$ ipython --no-banner

In [1]: import numpy as np

In [2]: np.set_printoptions(precision=3, suppress=True, linewidth=120)

In [3]: rng = np.random.default_rng(7775)

In [4]: idx = rng.integers(0, 3, 10)

In [5]: A = np.triu((idx[:, None] == idx) & (rng.random((10, 10)) < 0.8), 1).astype(int)

In [6]: A += A.T

In [7]: A
Out[7]: 
array([[0, 0, 0, 1, 1, 1, 1, 0, 1, 0],
       [0, 0, 0, 0, 0, 0, 0, 0, 0, 0],
       [0, 0, 0, 0, 0, 0, 0, 0, 0, 0],
       [1, 0, 0, 0, 1, 1, 1, 0, 1, 0],
       [1, 0, 0, 1, 0, 1, 1, 0, 0, 0],
       [1, 0, 0, 1, 1, 0, 1, 0, 1, 0],
       [1, 0, 0, 1, 1, 1, 0, 0, 1, 0],
       [0, 0, 0, 0, 0, 0, 0, 0, 0, 1],
       [1, 0, 0, 1, 0, 1, 1, 0, 0, 0],
       [0, 0, 0, 0, 0, 0, 0, 1, 0, 0]])

In [8]: rk = np.linalg.matrix_rank(A)

In [9]: rk
Out[9]: np.int64(7)

In [10]: ns = np.linalg.svd(A)[2][rk:].T

In [11]: np.round(ns @ ns.T, 3) + 0
Out[11]: 
array([[ 0. ,  0. ,  0. ,  0. ,  0. ,  0. ,  0. ,  0. ,  0. ,  0. ],
       [ 0. ,  1. ,  0. ,  0. ,  0. ,  0. ,  0. ,  0. ,  0. ,  0. ],
       [ 0. ,  0. ,  1. ,  0. ,  0. ,  0. ,  0. ,  0. ,  0. ,  0. ],
       [ 0. ,  0. ,  0. ,  0. ,  0. ,  0. ,  0. ,  0. ,  0. ,  0. ],
       [ 0. ,  0. ,  0. ,  0. ,  0.5,  0. ,  0. ,  0. , -0.5,  0. ],
       [ 0. ,  0. ,  0. ,  0. ,  0. ,  0. ,  0. ,  0. ,  0. ,  0. ],
       [ 0. ,  0. ,  0. ,  0. ,  0. ,  0. ,  0. ,  0. ,  0. ,  0. ],
       [ 0. ,  0. ,  0. ,  0. ,  0. ,  0. ,  0. ,  0. ,  0. ,  0. ],
       [ 0. ,  0. ,  0. ,  0. , -0.5,  0. ,  0. ,  0. ,  0.5,  0. ],
       [ 0. ,  0. ,  0. ,  0. ,  0. ,  0. ,  0. ,  0. ,  0. ,  0. ]])

In [12]: U, sig, vt = np.linalg.svd(A)

In [13]: evecs = vt[:(sig > 1e-8).sum()]

In [14]: x = A[2] + -2 * A[7] + rng.integers(2) * np.eye(10)[7]

In [15]: x
Out[15]: array([ 0.,  0.,  0.,  0.,  0.,  0.,  0.,  1.,  0., -2.])

In [16]: np.allclose(evecs.T @ evecs @ x, x)
Out[16]: True

In [17]: np.round(evecs.T @ evecs, 3) + 0
Out[17]: 
array([[1. , 0. , 0. , 0. , 0. , 0. , 0. , 0. , 0. , 0. ],
       [0. , 0. , 0. , 0. , 0. , 0. , 0. , 0. , 0. , 0. ],
       [0. , 0. , 0. , 0. , 0. , 0. , 0. , 0. , 0. , 0. ],
       [0. , 0. , 0. , 1. , 0. , 0. , 0. , 0. , 0. , 0. ],
       [0. , 0. , 0. , 0. , 0.5, 0. , 0. , 0. , 0.5, 0. ],
       [0. , 0. , 0. , 0. , 0. , 1. , 0. , 0. , 0. , 0. ],
       [0. , 0. , 0. , 0. , 0. , 0. , 1. , 0. , 0. , 0. ],
       [0. , 0. , 0. , 0. , 0. , 0. , 0. , 1. , 0. , 0. ],
       [0. , 0. , 0. , 0. , 0.5, 0. , 0. , 0. , 0.5, 0. ],
       [0. , 0. , 0. , 0. , 0. , 0. , 0. , 0. , 0. , 1. ]])

In [18]: np.linalg.matrix_rank(np.vstack([A, x]))
Out[18]: np.int64(7)
